$ python -q
>>> import numpy as np
>>> np.set_printoptions(precision=3, suppress=True, linewidth=140, sign=" ")
>>> F = np.cumsum(np.array([[0, 3, -2],
...     [2, 1, 3],
...     [-1, 1, 1],
...     [3, -3, -1],
...     [-3, -3, -3],
...     [2, -3, 1],
...     [-1, 1, 0],
...     [-1, 2, -2],
...     [-2, 2, -2],
...     [2, -1, -3],
...     [0, 0, -1],
...     [-3, 0, -2],
...     [1, 2, 1],
...     [-2, 3, 3],
...     [-1, 1, 0],
...     [3, -3, -2],
...     [-3, -2, 2]]), axis=0)
>>> F
array([[  0,   3,  -2],
       [  2,   4,   1],
       [  1,   5,   2],
       [  4,   2,   1],
       [  1,  -1,  -2],
       [  3,  -4,  -1],
       [  2,  -3,  -1],
       [  1,  -1,  -3],
       [ -1,   1,  -5],
       [  1,   0,  -8],
       [  1,   0,  -9],
       [ -2,   0, -11],
       [ -1,   2, -10],
       [ -3,   5,  -7],
       [ -4,   6,  -7],
       [ -1,   3,  -9],
       [ -4,   1,  -7]])
>>> basis = F[[4, 14]].astype(float)
>>> for _ in range(7):
...     idx = np.linalg.norm(F[:, None] - basis, axis=-1).argmin(axis=1)
...     basis = np.array([F[idx == j].mean(axis=0) for j in range(2)])
... 
>>> idx
array([ 0,  0,  0,  0,  0,  0,  0,  0,  1,  1,  1,  1,  1,  1,  1,  1,  1])
>>> np.abs(basis[1] - basis[0]).argmax()
np.int64(2)
>>> np.bincount(idx)
array([ 8,  9])
>>> Ac = F - F.mean(axis=0)
>>> Uu, sigma, VT = np.linalg.svd(Ac, full_matrices=False)
>>> np.linalg.matrix_rank(Ac)
np.int64(3)
>>> np.abs(Uu[:, 0]).argmax()
np.int64(3)
>>> sigma
array([ 18.272,  11.802,   4.984])
>>> dist = np.linalg.norm(F[:, None] - F[None], axis=-1)
>>> (dist + 1e9 * np.eye(17)).round(6).argmin(axis=1)
array([  1,   2,   1,   1,   7,   6,   5,   4,   7,  10,   9,  12,  15,  14,  13,  12,   8])
>>> np.flatnonzero(dist[2] < dist.mean() / 2)
array([ 1,  2])
>>> dist[:5, :5]
array([[ 0.   ,  3.742,  4.583,  5.099,  4.123],
       [ 3.742,  0.   ,  1.732,  2.828,  5.916],
       [ 4.583,  1.732,  0.   ,  4.359,  7.211],
       [ 5.099,  2.828,  4.359,  0.   ,  5.196],
       [ 4.123,  5.916,  7.211,  5.196,  0.   ]])
>>> np.linalg.matrix_rank(dist ** 2)
np.int64(5)
>>> dist.shape
(17, 17)
>>> dist[2].round(6).argsort(kind="stable")[:4]
array([ 2,  1,  3,  0])
>>> print(np.linalg.norm(F, axis=1))
[  3.606   4.583   5.477   4.583   2.449   5.099   3.742   3.317   5.196   8.062   9.055  11.18   10.247   9.11   10.05    9.539   8.124]
>>> np.unravel_index(dist.round(6).argmax(), dist.shape)
(np.int64(2), np.int64(11))
>>> feats = np.load("arr.npy")
>>> print(feats)
[[ 5.89   5.275  0.904  2.299]
 [-0.079  3.57  -0.948 -8.385]
 [-7.292  5.367  3.011  1.249]
 [-1.916  2.115 -6.672  1.381]]
>>> vec = np.array([2, 1, 0, 1])
>>> target = feats @ vec
>>> target
array([19.353, -4.972, -7.968, -0.335])
>>> np.linalg.solve(feats, feats[:, 3])
array([-0.,  0., -0.,  1.])
